$ python3 -q
>>> import numpy as np
>>> from numpy import linalg as LA
>>> np.set_printoptions(suppress=True, linewidth=200)
>>> M = np.loadtxt("w.csv", delimiter=",")
>>> print(M)
[[ 0. -2. -3.  1. -2.  2.  1.  2.  2.]
 [-2.  0.  0.  0.  0.  0.  0.  0.  0.]
 [-3.  0.  0.  0.  0.  0.  0.  0.  0.]
 [ 1.  0.  0.  0.  0.  0.  0.  0.  0.]
 [-2.  0.  0.  0.  0.  0.  0.  0.  0.]
 [ 2.  0.  0.  0.  0.  0.  0.  0.  0.]
 [ 1.  0.  0.  0.  0.  0.  0.  0.  0.]
 [ 2.  0.  0.  0.  0.  0.  0.  0.  0.]
 [ 2.  0.  0.  0.  0.  0.  0.  0.  0.]]
>>> print(np.round(LA.norm(M), 2))
7.87
>>> print(np.diff(M, axis=0))
[[-2.  2.  3. -1.  2. -2. -1. -2. -2.]
 [-1.  0.  0.  0.  0.  0.  0.  0.  0.]
 [ 4.  0.  0.  0.  0.  0.  0.  0.  0.]
 [-3.  0.  0.  0.  0.  0.  0.  0.  0.]
 [ 4.  0.  0.  0.  0.  0.  0.  0.  0.]
 [-1.  0.  0.  0.  0.  0.  0.  0.  0.]
 [ 1.  0.  0.  0.  0.  0.  0.  0.  0.]
 [ 0.  0.  0.  0.  0.  0.  0.  0.  0.]]
>>> print(np.round(LA.svd(M, compute_uv=False), 2) + 0)
[5.57 5.57 0.   0.   0.   0.   0.   0.   0.  ]
>>> print(M.shape)
(9, 9)
>>> print(np.round(M.mean(axis=0), 2))
[ 0.11 -0.22 -0.33  0.11 -0.22  0.22  0.11  0.22  0.22]
>>> print(np.count_nonzero(M))
16
>>> r = LA.matrix_rank(M)
>>> print(r)
2
>>> null = LA.svd(M)[2][r:].T
>>> print([int(LA.matrix_rank(M[:, :j + 1])) for j in range(9)])
[1, 2, 2, 2, 2, 2, 2, 2, 2]
>>> print(np.round(null @ null.T, 2))
[[ 0.    0.    0.    0.    0.    0.    0.    0.    0.  ]
 [ 0.    0.87 -0.19  0.06 -0.13  0.13  0.06  0.13  0.13]
 [ 0.   -0.19  0.71  0.1  -0.19  0.19  0.1   0.19  0.19]
 [ 0.    0.06  0.1   0.97  0.06 -0.06 -0.03 -0.06 -0.06]
 [ 0.   -0.13 -0.19  0.06  0.87  0.13  0.06  0.13  0.13]
 [ 0.    0.13  0.19 -0.06  0.13  0.87 -0.06 -0.13 -0.13]
 [ 0.    0.06  0.1  -0.03  0.06 -0.06  0.97 -0.06 -0.06]
 [ 0.    0.13  0.19 -0.06  0.13 -0.13 -0.06  0.87 -0.13]
 [ 0.    0.13  0.19 -0.06  0.13 -0.13 -0.06 -0.13  0.87]]
>>> print(np.allclose(M @ null, 0))
True
